% python3 -q
>>> import numpy as np
>>> import numpy.linalg as la
>>> np.set_printoptions(precision=1, suppress=True, linewidth=120, legacy="1.25")
>>> def rd(a):
...     return np.round(a, 1) + 0
... 
>>> E = np.loadtxt("arr.csv", delimiter=",")
>>> rd(E)
array([[-0.8,  0. ,  0. , -0.1],
       [ 0.2,  0. ,  0. ,  0. ],
       [-4.8,  0.2,  0.2, -0.8]])
>>> gram = E.T @ E
>>> rd(la.svd(E, compute_uv=False) ** 2)
array([23.9,  0. ,  0. ])
>>> print(rd(la.eigvalsh(gram)[::-1]))
[23.9  0.   0.   0. ]
>>> (E @ E.T).shape
(3, 3)
>>> np.allclose(gram, gram.T)
True
>>> r0, r1 = E[2], E[0]
>>> rd(r0 @ r1)
3.7
>>> pr = (r0 @ r1) / (r0 @ r0) * r0
>>> rd(pr)
array([-0.8,  0. ,  0. , -0.1])
>>> la.matrix_rank(np.outer(r0, r1))
1
>>> print(rd((r1 - pr) @ r0))
0.0
>>> [round(float(x), 1) for x in la.svd(E, compute_uv=False)[:3]]
[4.9, 0.0, 0.0]
>>> la.cond(E) > 100
True
>>> la.matrix_rank(E, rtol=0.1)
1
>>> W0 = np.load("x.npy")
>>> W0
array([[-3,  0,  2],
       [ 0, -3,  3],
       [ 0,  0,  2]])
>>> # triangular
>>> evals, V = la.eig(W0)
>>> rd(np.sort(la.eigvals(la.inv(W0))))
array([-0.3, -0.3,  0.5])
>>> rd(np.sort(la.eigvals(W0 @ W0)))
array([4., 9., 9.])
>>> q, R = la.qr(W0)
>>> print(q.shape, R.shape)
(3, 3) (3, 3)
>>> np.allclose(R.T @ R, W0.T @ W0)
True
>>> abs(R[0, 0]), rd(la.norm(W0[:, 0]))
(3.0, 3.0)
>>> np.abs(np.diag(R))
array([3., 3., 2.])
>>> q
array([[ 1.,  0.,  0.],
       [-0.,  1.,  0.],
       [-0., -0.,  1.]])
>>> R
array([[-3.,  0.,  2.],
       [ 0., -3.,  3.],
       [ 0.,  0.,  2.]])
>>> print([int(la.matrix_rank(la.matrix_power(W0, p))) for p in range(1, 4)])
[3, 3, 3]
>>> W0 @ W0
array([[ 9,  0, -2],
       [ 0,  9, -3],
       [ 0,  0,  4]])
>>> rd(np.sort(la.eigvals(W0)))
array([-3., -3.,  2.])
>>> la.matrix_rank(W0 - W0[0, 0] * np.eye(3))
1
>>> la.matrix_power(W0 - np.diag(np.diag(W0)), 3)
array([[0, 0, 0],
       [0, 0, 0],
       [0, 0, 0]])
>>> np.prod(np.diag(W0)), rd(la.det(W0))
(18, 18.0)
